% ipython --no-banner

In [1]: import numpy as np

In [2]: np.set_printoptions(suppress=True, linewidth=160)

In [3]: K = np.array([[5.0, 3.0, 0.0, 0.0, 0.0],
   ...:     [3.0, 7.0, 3.0, 0.0, 0.0],
   ...:     [0.0, 3.0, 8.0, 3.0, 0.0],
   ...:     [0.0, 0.0, 3.0, 3.0, 3.0],
   ...:     [0.0, 0.0, 0.0, 3.0, 3.0]])

In [4]: out = np.array([[2, -4, -5], [3, -5, -3]])

In [5]: Z = np.kron(out, K)

In [6]: np.linalg.matrix_rank(Z)
Out[6]: np.int64(10)

In [7]: X = np.array([[3, 5], [4, 0], [5, 0], [3, 5]])

In [8]: X
Out[8]: 
array([[3, 5],
       [4, 0],
       [5, 0],
       [3, 5]])

In [9]: x = np.array([-3, -3])

In [10]: y = X @ x

In [11]: np.round(np.linalg.solve(X.T @ X, X.T @ y), 2)
Out[11]: array([-3., -3.])

In [12]: y
Out[12]: array([-24, -12, -15, -24])

In [13]: np.round(np.linalg.lstsq(X, y)[0], 2)
Out[13]: array([-3., -3.])

In [14]: rng = np.random.default_rng(875686)

In [15]: y = y + 0.02 * rng.normal(size=4)

In [16]: y.round(2)
Out[16]: array([-23.98, -11.98, -14.99, -24.  ])

In [17]: beta, *_ = np.linalg.lstsq(X, y)

In [18]: round(np.linalg.norm(y - X @ beta), 2)
Out[18]: np.float64(0.02)

In [19]: z = rng.permutation(2)

In [20]: out = X[:, z] * rng.choice([-1, 1], 2)

In [21]: out
Out[21]: 
array([[ 3, -5],
       [ 4,  0],
       [ 5,  0],
       [ 3, -5]])

In [22]: left, _, Vh = np.linalg.svd(X.T @ out)

In [23]: z
Out[23]: array([0, 1])

In [24]: np.round(np.linalg.lstsq(X, out)[0], 2) + 0
Out[24]: 
array([[ 1.,  0.],
       [ 0., -1.]])

In [25]: out = np.array([[6, 2, 1], [0, 0, 8]])

In [26]: Z = np.kron(out, X)

In [27]: round(np.linalg.norm(Z, 2), 2), round(float(np.linalg.norm(out, 2) * np.linalg.norm(X, 2)), 2)
Out[27]: (np.float64(75.12), 75.12)

In [28]: np.linalg.matrix_rank(Z)
Out[28]: np.int64(4)

In [29]: O, Rm = np.linalg.qr(X)

In [30]: np.round(O.T @ O, 2) + 0
Out[30]: 
array([[1., 0.],
       [0., 1.]])

In [31]: O.shape, Rm.shape
Out[31]: ((4, 2), (2, 2))

In [32]: np.allclose(Rm.T @ Rm, X.T @ X)
Out[32]: True

In [33]: A = np.load("dump.npy")

In [34]: A
Out[34]: 
array([[  1,  -3,   9, -27],
       [  1,  -2,   4,  -8],
       [  1,  -1,   1,  -1],
       [  1,   0,   0,   0],
       [  1,   1,   1,   1],
       [  1,   2,   4,   8],
       [  1,   3,   9,  27]])

In [35]: T = np.stack([X, -1 * X, X[::-1]])

In [36]: T.shape
Out[36]: (3, 4, 2)

In [37]: (T @ X.T).shape
Out[37]: (3, 4, 4)

In [38]: T.sum(axis=0)
Out[38]: 
array([[3, 5],
       [5, 0],
       [4, 0],
       [3, 5]])

In [39]: np.einsum("bij,cij->bc", T, T)
Out[39]: 
array([[ 109, -109,  108],
       [-109,  109, -108],
       [ 108, -108,  109]])

In [40]: f, g = A[6], A[4]

In [41]: f @ f
Out[41]: np.int64(820)

In [42]: f @ g
Out[42]: np.int64(40)

In [43]: p = (f @ g) / (f @ f) * f

In [44]: np.round(g - p, 2)
Out[44]: array([ 0.95,  0.85,  0.56, -0.32])

In [45]: p.round(2)
Out[45]: array([0.05, 0.15, 0.44, 1.32])

In [46]: np.round(np.linalg.norm(f + g) ** 2 + np.linalg.norm(f - g) ** 2, 2)
Out[46]: np.float64(1648.0)

In [47]: np.outer(f, g)
Out[47]: 
array([[ 1,  1,  1,  1],
       [ 3,  3,  3,  3],
       [ 9,  9,  9,  9],
       [27, 27, 27, 27]])

In [48]: np.linalg.matrix_rank(np.outer(f, g))
Out[48]: np.int64(1)

In [49]: out = np.c_[A[:, :2] @ np.array([[2, 3], [-2, 0]]), np.array([0, 2, 0, 0, 3, 2, 0])]

In [50]: out
Out[50]: 
array([[ 8,  3,  0],
       [ 6,  3,  2],
       [ 4,  3,  0],
       [ 2,  3,  0],
       [ 0,  3,  3],
       [-2,  3,  2],
       [-4,  3,  0]])

In [51]: np.round(np.linalg.norm(out - A @ np.linalg.lstsq(A, out)[0], axis=0), 2) + 0
Out[51]: array([0.  , 0.  , 2.69])

In [52]: np.round(np.linalg.lstsq(A, out[:, 0])[0], 2) + 0
Out[52]: array([ 2., -2.,  0.,  0.])

In [53]: mat = np.load("test16.npy")

In [54]: mat
Out[54]: 
array([[ 12.83,   3.62, -10.81, -10.27],
       [  4.43,  12.73, -14.13,   4.32],
       [ -9.89,  -5.88, -16.18,   2.43],
       [  9.39,   6.81,   8.59,  13.84],
       [ 14.02,   4.97,  -1.45,  13.28],
       [  7.64, -10.54,  -1.21, -15.13],
       [  7.2 ,  -3.83, -15.33,   9.92],
       [  2.54,  -1.1 ,  19.58,  -3.01],
       [ -2.89, -14.14,   6.8 , -12.06],
       [-15.51,  -1.27,  12.55,  -0.33],
       [ 15.53,  -6.52,   7.06,   8.16],
       [ 13.39,   9.23,  -3.63,  11.05],
       [-10.12, -14.73,   2.92,   8.48],
       [  9.72, -11.07,  12.47,   5.26],
       [  7.75, -14.1 , -11.72,  -1.93],
       [ 11.96,   2.28,  -4.4 ,  15.25],
       [  3.55,  -5.66,  16.32,   9.43],
       [ -8.53,   4.95,  -3.19, -17.11]])

In [55]: Z = mat[[12, 8]].astype(float)

In [56]: for _ in range(3):
    ...:     z = np.linalg.norm(mat[:, None] - Z, axis=-1).argmin(axis=1)
    ...:     Z = np.array([mat[z == j].mean(axis=0) for j in range(2)])
    ...: 

In [57]: z
Out[57]: array([1, 0, 1, 0, 0, 1, 0, 1, 1, 1, 0, 0, 0, 0, 1, 0, 0, 1])

In [58]: np.bincount(z)
Out[58]: array([10,  8])

In [59]: Z.round(2)
Out[59]: 
array([[ 7.91, -0.58,  0.84,  9.9 ],
       [-0.76, -4.81, -0.52, -7.18]])

In [60]: K[3] @ K[0]
Out[60]: np.float64(0.0)

In [61]: np.round(np.linalg.norm(K[3] - K[0]), 2)
Out[61]: np.float64(7.81)

In [62]: round(np.linalg.norm(K, 1), 2), round(np.linalg.norm(K, np.inf), 2)
Out[62]: (np.float64(14.0), np.float64(14.0))

In [63]: np.linalg.norm(K, axis=1).argmax()
Out[63]: np.int64(2)

In [64]: round(float(np.linalg.norm(K[3], 1)), 2), np.round(np.linalg.norm(K[3], np.inf), 2)
Out[64]: (9.0, np.float64(3.0))

In [65]: Ac = (mat - mat.mean(axis=0)) / mat.std(axis=0)

In [66]: np.argwhere(np.abs(Ac) > 2)
Out[66]: array([[9, 0]])

In [67]: np.round(Ac.std(axis=0), 2)
Out[67]: array([1., 1., 1., 1.])

In [68]: beta = np.linalg.lstsq(np.delete(Ac, 3, axis=1), Ac[:, 3])[0]

In [69]: np.abs(beta).argmax()
Out[69]: np.int64(0)

In [70]: Ac = mat - mat.mean(axis=0)

In [71]: vecs = np.linalg.svd(Ac)[2][:2]

In [72]: out = Ac - Ac @ vecs.T @ vecs

In [73]: np.round(np.linalg.norm(out) / np.linalg.norm(Ac), 2)
Out[73]: np.float64(0.54)

In [74]: np.round((Ac @ vecs.T).std(axis=0), 2)
Out[74]: array([11.9 , 10.96])

In [75]: np.linalg.norm(out, axis=1).round(6).argmax()
Out[75]: np.int64(12)

In [76]: np.round(np.cov(Ac @ vecs.T, rowvar=False), 2) + 0
Out[76]: 
array([[149.92,   0.  ],
       [  0.  , 127.1 ]])

In [77]: feats = np.array([[0, 2, 0, 3, 2],
    ...:     [3, 1, 0, 0, 0],
    ...:     [2, 0, 2, 3, 1],
    ...:     [2, 1, 0, 1, 0],
    ...:     [2, 1, 3, 3, 3],
    ...:     [0, 1, 2, 0, 2],
    ...:     [3, 0, 3, 2, 0],
    ...:     [2, 1, 0, 2, 1]]) * (rng.random((8, 5)) < 0.3)

In [78]: feats
Out[78]: 
array([[0, 0, 0, 0, 2],
       [3, 1, 0, 0, 0],
       [2, 0, 0, 0, 0],
       [0, 0, 0, 0, 0],
       [0, 0, 0, 0, 3],
       [0, 1, 2, 0, 0],
       [0, 0, 0, 2, 0],
       [0, 0, 0, 0, 0]])

In [79]: hat = feats @ np.linalg.solve(feats.T @ feats, feats.T)

In [80]: np.trace(hat)
Out[80]: np.float64(5.0)

In [81]: out = np.array([[3, 0, 6], [8, 1, 5], [1, 3, 3], [0, 7, 9], [6, 9, 4]])

In [82]: np.einsum("ij,ij->i", feats, feats)
Out[82]: array([ 4, 10,  4,  0,  9,  5,  4,  0])

In [83]: np.einsum("ik,kj->ji", feats, out)
Out[83]: 
array([[12, 17,  6,  0, 18, 10,  0,  0],
       [18,  1,  0,  0, 27,  7, 14,  0],
       [ 8, 23, 12,  0, 12, 11, 18,  0]])

In [84]: np.einsum("ik,kj->ij", feats, out)
Out[84]: 
array([[12, 18,  8],
       [17,  1, 23],
       [ 6,  0, 12],
       [ 0,  0,  0],
       [18, 27, 12],
       [10,  7, 11],
       [ 0, 14, 18],
       [ 0,  0,  0]])

In [85]: np.linalg.matrix_rank(np.vstack([feats, out.T]))
Out[85]: np.int64(5)

In [86]: x = np.array([1, 2, 1, 0, 2])

In [87]: y = feats @ x

In [88]: np.round(np.linalg.lstsq(feats, y)[0], 2) + 0
Out[88]: array([1., 2., 1., 0., 2.])

In [89]: np.round(np.linalg.solve(feats.T @ feats, feats.T @ y), 2)
Out[89]: array([1., 2., 1., 0., 2.])

In [90]: y = y + 0.05 * rng.normal(size=8)

In [91]: y.round(2)
Out[91]: array([ 3.99,  5.07,  1.97, -0.02,  5.95,  4.  , -0.02,  0.08])

In [92]: beta, *_ = np.linalg.lstsq(feats, y)

In [93]: np.round(feats.T @ (y - feats @ beta), 2) + 0
Out[93]: array([0., 0., 0., 0., 0.])

In [94]: [round(float(np.linalg.norm(np.linalg.solve(feats.T @ feats + lam * np.eye(5), feats.T @ y))), 2) for lam in (0, 1, 10, 100)]
Out[94]: [3.21, 2.7, 1.53, 0.3]

In [95]: beta.round()
Out[95]: array([ 1.,  2.,  1., -0.,  2.])

In [96]: out = np.c_[feats[:, :2] @ np.array([[-1, -5], [-1, -1]]), np.array([8, -7, 6, -3, -3, -4, -6, -1])]

In [97]: out
Out[97]: 
array([[  0,   0,   8],
       [ -4, -16,  -7],
       [ -2, -10,   6],
       [  0,   0,  -3],
       [  0,   0,  -3],
       [ -1,  -1,  -4],
       [  0,   0,  -6],
       [  0,   0,  -1]])

In [98]: np.round(np.linalg.norm(out - feats @ np.linalg.lstsq(feats, out)[0], axis=0), 2) + 0
Out[98]: array([0. , 0. , 8.9])

In [99]: np.round(np.linalg.norm(np.linalg.qr(feats)[0].T @ out, axis=0) ** 2 / ((out ** 2).sum(axis=0) + 1e-12), 2)
Out[99]: array([1.  , 1.  , 0.64])

In [100]: np.linalg.matrix_rank(out)
Out[100]: np.int64(3)

In [101]: np.linalg.matrix_rank(np.c_[feats, out])
Out[101]: np.int64(6)

In [102]: D = np.linalg.norm(mat[:, None] - mat[None], axis=-1)

In [103]: np.unravel_index(D.round(6).argmax(), D.shape)
Out[103]: (np.int64(2), np.int64(7))

In [104]: D[2].round(6).argsort(kind="stable")[:4]
Out[104]: array([ 2,  6, 14, 12])

In [105]: D[:5, :5].round(2)
Out[105]: 
array([[ 0.  , 19.43, 28.22, 31.3 , 25.41],
       [19.43,  0.  , 23.65, 25.82, 19.83],
       [28.22, 23.65,  0.  , 35.73, 32.  ],
       [31.3 , 25.82, 35.73,  0.  , 11.22],
       [25.41, 19.83, 32.  , 11.22,  0.  ]])

In [106]: F = np.load("mat.npy")

In [107]: F
Out[107]: 
array([[-0.66,  0.83,  0.34,  1.3 , -4.  , -1.28],
       [-0.45, -6.41,  0.  ,  2.19,  1.56, -1.84],
       [-0.58, -0.13, -4.16,  4.06, -5.13, -2.84],
       [-3.22,  4.62, -3.53,  3.53, -0.82, -1.96],
       [-3.08, -3.97, -1.06,  1.24,  2.43,  0.49],
       [-1.87, -5.9 ,  1.81, -0.55,  4.5 , -0.67],
       [ 3.21, -1.15, -0.86,  3.33, -0.37, -2.42],
       [-1.06, -3.67, -0.61,  3.86,  1.06, -2.43],
       [ 0.66, -0.4 , -2.72,  5.53, -2.7 , -5.53],
       [ 2.61, -0.12, -1.21,  1.39,  0.66, -1.37],
       [-6.32, -0.53, -0.32,  0.3 ,  0.87,  3.6 ],
       [-3.2 , -8.08,  5.22, -3.66,  5.29,  3.39]])

In [108]: D = np.linalg.norm(F[:, None] - F[None], axis=-1)

In [109]: D[10].round(6).argsort(kind="stable")[:4]
Out[109]: array([10,  4,  0,  5])

In [110]: (D + 1e9 * np.eye(12)).round(6).argmin(axis=1)
Out[110]: array([2, 7, 8, 2, 1, 4, 9, 1, 2, 6, 4, 5])
